$ ipython --no-banner

In [1]: import numpy as np

In [2]: import numpy.linalg as la

In [3]: np.set_printoptions(precision=1, suppress=True, linewidth=160)

In [4]: tidy = lambda a: np.round(a, 1) + 0

In [5]: K = np.load("test17.npy")

In [6]: K
Out[6]: 
array([[1, 0],
       [2, 1]])

In [7]: Uu, sv, Vt = la.svd(K, full_matrices=False)

In [8]: (sv > 1e-8).sum()
Out[8]: np.int64(2)

In [9]: tidy(np.sqrt((sv ** 2).sum())), tidy(la.norm(K))
Out[9]: (np.float64(2.4), np.float64(2.4))

In [10]: np.allclose(Uu * sv @ Vt, K)
Out[10]: True

In [11]: theta = np.radians(15)

In [12]: r_ = np.eye(2)

In [13]: r_[0, 0] = r_[1, 1] = np.cos(theta)

In [14]: r_[0, 1], r_[1, 0] = -np.sin(theta), np.sin(theta)

In [15]: tidy(r_)
Out[15]: 
array([[ 1. , -0.3],
       [ 0.3,  1. ]])

In [16]: B = K @ r_.T

In [17]: tidy(la.svd(K, compute_uv=False)), tidy(la.svd(B, compute_uv=False))
Out[17]: (array([2.4, 0.4]), array([2.4, 0.4]))

In [18]: tidy(la.det(r_)), tidy(np.trace(r_))
Out[18]: (np.float64(1.0), np.float64(1.9))

In [19]: np.allclose(K @ K.T, B @ B.T)
Out[19]: True

In [20]: tidy(B)
Out[20]: 
array([[1. , 0.3],
       [1.7, 1.5]])

In [21]: r0 = np.array([-2, -1])

In [22]: tidy(np.polyval(r0, B[0]))
Out[22]: array([-2.9, -1.5])

In [23]: tidy(np.correlate(B[0], B[1], "full"))
Out[23]: array([1.4, 2. , 0.4])

In [24]: tidy(np.convolve(B[0], r0))
Out[24]: array([-1.9, -1.5, -0.3])

In [25]: x0 = np.array([0, 0])

In [26]: K @ x0
Out[26]: array([0, 0])

In [27]: (K @ x0).argmax()
Out[27]: np.int64(0)

In [28]: np.sign((K @ x0).round(6))
Out[28]: array([0, 0])

In [29]: (K * x0).sum(axis=1)
Out[29]: array([0, 0])

In [30]: la.norm(K @ x0) <= la.norm(K, 2) * la.norm(x0) + 1e-9
Out[30]: np.True_

In [31]: x0 = np.array([1, 1])

In [32]: rhs = K @ x0

In [33]: b, lr = np.zeros(2), 1 / la.norm(K, 2) ** 2

In [34]: for i in range(300):
    ...:     b -= lr * K.T @ (K @ b - rhs)
    ...:     if i % 50 == 0: print(i, round(la.norm(K @ b - rhs), 1))
    ...: 
0 0.2
50 0.0
100 0.0
150 0.0
200 0.0
250 0.0

In [35]: tidy(b)
Out[35]: array([1., 1.])

In [36]: A = np.load("block13.npy")

In [37]: A
Out[37]: 
array([[-1.,  2.,  0.],
       [ 1., -2., -2.],
       [ 0.,  0.,  2.]])

In [38]: Uu, sv, Vt = la.svd(A)

In [39]: tidy(sv)
Out[39]: array([3.7, 2.1, 0. ])

In [40]: np.argmax(sv[:-1] / (sv[1:] + 1e-6)) + 1
Out[40]: np.int64(2)

In [41]: B = Uu[:, :2] @ np.diag(sv[:2]) @ Vt[:2]

In [42]: la.matrix_rank(B)
Out[42]: np.int64(2)
